$ python -q
>>> import numpy as np
>>> np.set_printoptions(precision=1, suppress=True, linewidth=200, legacy="1.25")
>>> M = np.loadtxt("arr.csv", delimiter=",")
>>> M.round(1) + 0
array([[-0.3,  0.2,  0.5,  0.1, -0.1],
       [ 0.3, -0.4,  0.4,  0.2, -0.1],
       [-0.8,  0. ,  0. ,  0.5,  0.3],
       [ 0.1, -0.6,  0.3, -0.1,  0.6],
       [-0.2, -0.4, -0.1, -0.2, -0.1],
       [ 0.4,  0.1, -0.5,  0.5,  0.4],
       [ 0.1,  0.4, -0.1, -0.2, -0.1],
       [-0.2, -0.1, -0.4, -0.6,  0.3],
       [ 0.1,  0.4,  0.4, -0.2,  0.6]])
>>> # keeps lengths
>>> O, R = np.linalg.qr(M)
>>> np.trace(O @ O.T)
5.0
>>> round(abs(R[0, 0]), 1), np.round(np.linalg.norm(M[:, 0]), 1)
(1.0, 1.0)
>>> t3 = np.stack([M, -1 * M, M[::-1]])
>>> np.linalg.matrix_rank(t3)
array([5, 5, 5])
>>> (t3 @ M.T).shape
(3, 9, 9)
>>> np.round(t3.sum(axis=0), 1) + 0
array([[ 0.1,  0.4,  0.4, -0.2,  0.6],
       [-0.2, -0.1, -0.4, -0.6,  0.3],
       [ 0.1,  0.4, -0.1, -0.2, -0.1],
       [ 0.4,  0.1, -0.5,  0.5,  0.4],
       [-0.2, -0.4, -0.1, -0.2, -0.1],
       [ 0.1, -0.6,  0.3, -0.1,  0.6],
       [-0.8,  0. ,  0. ,  0.5,  0.3],
       [ 0.3, -0.4,  0.4,  0.2, -0.1],
       [-0.3,  0.2,  0.5,  0.1, -0.1]])
>>> np.linalg.norm(t3, axis=(1, 2))
array([2.2, 2.2, 2.2])
>>> np.linalg.matrix_rank(t3.reshape(3, -1))
2
>>> t3.shape
(3, 9, 5)
>>> round(np.linalg.norm(M, 1), 1), round(float(np.linalg.norm(M, np.inf)), 1)
(2.6, 1.9)
>>> np.linalg.norm(M, axis=1)
array([0.6, 0.6, 0.9, 0.8, 0.6, 0.9, 0.4, 0.8, 0.8])
>>> round(np.linalg.norm(M) ** 2 / np.linalg.norm(M, 2) ** 2, 1)
5.0
>>> np.linalg.norm(M, axis=1).argmax()
2
>>> np.round(np.linalg.norm(M[5], 1), 1), round(np.linalg.norm(M[5], np.inf), 1)
(1.9, 0.5)
>>> B = M / np.linalg.norm(M, axis=1, keepdims=True)
>>> C2 = B @ B.T
>>> C2.round(1) + 0
array([[ 1. ,  0.1,  0.4, -0.2, -0.3, -0.6,  0.1, -0.4,  0.3],
       [ 0.1,  1. , -0.3,  0.4,  0.1, -0.1, -0.7, -0.7, -0.2],
       [ 0.4, -0.3,  1. ,  0.1,  0.1,  0.1, -0.4,  0. , -0.1],
       [-0.2,  0.4,  0.1,  1. ,  0.3,  0. , -0.7,  0.2,  0.3],
       [-0.3,  0.1,  0.1,  0.3,  1. , -0.4, -0.5,  0.5, -0.6],
       [-0.6, -0.1,  0.1,  0. , -0.4,  1. , -0.1, -0.1,  0. ],
       [ 0.1, -0.7, -0.4, -0.7, -0.5, -0.1,  1. ,  0.3,  0.4],
       [-0.4, -0.7,  0. ,  0.2,  0.5, -0.1,  0.3,  1. ,  0.1],
       [ 0.3, -0.2, -0.1,  0.3, -0.6,  0. ,  0.4,  0.1,  1. ]])
>>> np.linalg.norm(B, axis=1)
array([1., 1., 1., 1., 1., 1., 1., 1., 1.])
>>> C2[4]
array([-0.3,  0.1,  0.1,  0.3,  1. , -0.4, -0.5,  0.5, -0.6])
>>> (np.abs(C2) > 0.9).astype(int)
array([[1, 0, 0, 0, 0, 0, 0, 0, 0],
       [0, 1, 0, 0, 0, 0, 0, 0, 0],
       [0, 0, 1, 0, 0, 0, 0, 0, 0],
       [0, 0, 0, 1, 0, 0, 0, 0, 0],
       [0, 0, 0, 0, 1, 0, 0, 0, 0],
       [0, 0, 0, 0, 0, 1, 0, 0, 0],
       [0, 0, 0, 0, 0, 0, 1, 0, 0],
       [0, 0, 0, 0, 0, 0, 0, 1, 0],
       [0, 0, 0, 0, 0, 0, 0, 0, 1]])
>>> feats = np.loadtxt("mat.csv", delimiter=",")
>>> feats.round(1) + 0
array([[ 1. ,  0.1, -0.1],
       [ 0.1,  0. ,  0. ],
       [-0.1,  0. ,  0. ]])
>>> # rows and columns are dependent
>>> vals, evecs = np.linalg.eigh(feats)
>>> x = np.array([-1, -2, 1])
>>> np.round(evecs * np.abs(vals) @ evecs.T, 1) + 0
array([[ 1. ,  0.1, -0.1],
       [ 0.1,  0. ,  0. ],
       [-0.1,  0. ,  0. ]])
>>> np.round(np.linalg.eigvalsh(feats[1:, 1:]), 1) + 0
array([0., 0.])
>>> np.linalg.lstsq(feats[:-1].T, feats[-1])[2]
1
>>> x = np.array([3, 2, 4])
>>> np.round(feats * x, 1) + 0
array([[ 2.9,  0.2, -0.6],
       [ 0.3,  0. , -0.1],
       [-0.4,  0. ,  0.1]])
>>> np.sign((feats @ x).round(6))
array([ 1.,  1., -1.])
>>> feats @ x
array([ 2.5,  0.3, -0.4])
>>> feats @ np.ones(3)
array([ 0.9,  0.1, -0.1])
>>> np.einsum("ij,j->i", feats, x)
array([ 2.5,  0.3, -0.4])
>>> feats @ (2 * x)
array([ 5. ,  0.6, -0.8])
>>> vals, evecs = np.linalg.eigh(feats)
>>> np.round(evecs.T @ evecs, 1) + 0
array([[1., 0., 0.],
       [0., 1., 0.],
       [0., 0., 1.]])
>>> np.round(evecs.T @ feats @ evecs, 1) + 0
array([[0., 0., 0.],
       [0., 0., 0.],
       [0., 0., 1.]])
>>> (vals > 1e-8).sum(), (vals < -1e-8).sum()
(1, 0)
>>> np.abs(evecs[:, -1])
array([1. , 0.1, 0.2])
>>> np.unique(vals.round(6) + 0, return_counts=True)[1]
array([2, 1])
>>> np.round(np.linalg.svd(feats, compute_uv=False), 1) + 0
array([1., 0., 0.])
>>> np.round(np.linalg.eigvalsh(feats @ feats), 1) + 0
array([0., 0., 1.])
>>> A = np.load("case19.npy")
>>> A
array([[ 2,  3,  4,  5,  6,  7,  8,  9, 10, 11],
       [12, 13, 14, 15, 16, 17, 18, 19, 20, 21],
       [22, 23, 24, 25, 26, 27, 28, 29, 30, 31],
       [32, 33, 34, 35, 36, 37, 38, 39, 40, 41]])
>>> np.linalg.cond(A) > 100
True
>>> np.linalg.matrix_rank(A, rtol=0.1)
1
>>> rk = np.linalg.matrix_rank(A)
>>> rk
2
>>> null = np.linalg.svd(A)[2][rk:].T
>>> [int(np.linalg.matrix_rank(A[:i])) for i in range(1, len(A) + 1)]
[1, 2, 2, 2]
>>> np.round(null @ null.T, 1) + 0
array([[ 0.7, -0.3, -0.2, -0.2, -0.1, -0.1,  0. ,  0. ,  0.1,  0.1],
       [-0.3,  0.8, -0.2, -0.2, -0.1, -0.1,  0. ,  0. ,  0. ,  0.1],
       [-0.2, -0.2,  0.8, -0.1, -0.1, -0.1, -0.1,  0. ,  0. ,  0. ],
       [-0.2, -0.2, -0.1,  0.9, -0.1, -0.1, -0.1, -0.1,  0. ,  0. ],
       [-0.1, -0.1, -0.1, -0.1,  0.9, -0.1, -0.1, -0.1, -0.1, -0.1],
       [-0.1, -0.1, -0.1, -0.1, -0.1,  0.9, -0.1, -0.1, -0.1, -0.1],
       [ 0. ,  0. , -0.1, -0.1, -0.1, -0.1,  0.9, -0.1, -0.2, -0.2],
       [ 0. ,  0. ,  0. , -0.1, -0.1, -0.1, -0.1,  0.8, -0.2, -0.2],
       [ 0.1,  0. ,  0. ,  0. , -0.1, -0.1, -0.2, -0.2,  0.8, -0.3],
       [ 0.1,  0.1,  0. ,  0. , -0.1, -0.1, -0.2, -0.2, -0.3,  0.7]])
